>>> import numpy as np
>>> import numpy.linalg as la
>>> np.set_printoptions(precision=3, suppress=True, linewidth=120, legacy="1.25")
>>> def rd(a):
...     return np.round(a, 3) + 0
... 
>>> E = 0.2 ** np.abs(np.subtract.outer(np.arange(3), np.arange(3)))
>>> rd(E)
array([[1.  , 0.2 , 0.04],
       [0.2 , 1.  , 0.2 ],
       [0.04, 0.2 , 1.  ]])
>>> f = np.array([0, 2, 3])
>>> np.polyval(f, E[2])
array([3.08, 3.4 , 5.  ])
>>> ev, V = la.eigh(E)
>>> x0 = np.array([0, 3, 1])
>>> rd(V * np.sqrt(ev) @ V.T)
array([[0.995, 0.1  , 0.015],
       [0.1  , 0.99 , 0.1  ],
       [0.015, 0.1  , 0.995]])
>>> (np.sign(V[:, -1].round(6)) == np.sign(V[0, -1].round(6))).astype(int)
array([1, 1, 1])
>>> f, r1 = E[0], E[1]
>>> rd(f @ f)
1.042
>>> pr = (f @ r1) / (f @ f) * f
>>> rd(r1 - pr)
array([-0.192,  0.922,  0.184])
>>> rd((r1 - pr) @ f)
0.0
>>> rd(la.norm(f + r1) ** 2 + la.norm(f - r1) ** 2)
4.243
>>> out = la.inv(E)
>>> rd(la.inv(out))
array([[1.  , 0.2 , 0.04],
       [0.2 , 1.  , 0.2 ],
       [0.04, 0.2 , 1.  ]])
>>> rd(la.det(E) * la.det(out))
1.0
>>> np.allclose(out, E.T)
False
>>> rd(la.slogdet(E)[0])
1.0
>>> J = np.load("m.npy")
>>> J
array([[-1, -9, -3],
       [ 4,  0, -6],
       [-3, -3,  3],
       [-2,  6,  6],
       [ 4,  0, -6]])
>>> la.lstsq(J[:-1].T, J[-1])[2]
2
>>> rd(np.trace(la.pinv(J) @ J))
2.0
>>> rd(J @ la.pinv(J) @ J)
array([[-1., -9., -3.],
       [ 4.,  0., -6.],
       [-3., -3.,  3.],
       [-2.,  6.,  6.],
       [ 4.,  0., -6.]])
>>> rng = np.random.default_rng(183)
>>> arr = np.array([[4, 3, 7], [9, 3, 8], [8, 9, 1], [6, 1, 8]]) * (rng.random((4, 3)) < 0.3)
>>> arr
array([[0, 0, 0],
       [9, 0, 0],
       [0, 0, 0],
       [0, 0, 0]])
>>> # rows 0 and 2 are equal
>>> U, sig, Vh = la.svd(arr)
>>> V = Vh[:(sig > 1e-8).sum()]
>>> x0 = arr[2] + 5 * arr[3] + rng.integers(2) * np.eye(3)[2]
>>> x0
array([0., 0., 0.])
>>> la.matrix_rank(np.vstack([arr, x0]))
1
>>> np.allclose(V.T @ V @ x0, x0)
True
>>> np.diag(V.T @ V)
array([1., 0., 0.])
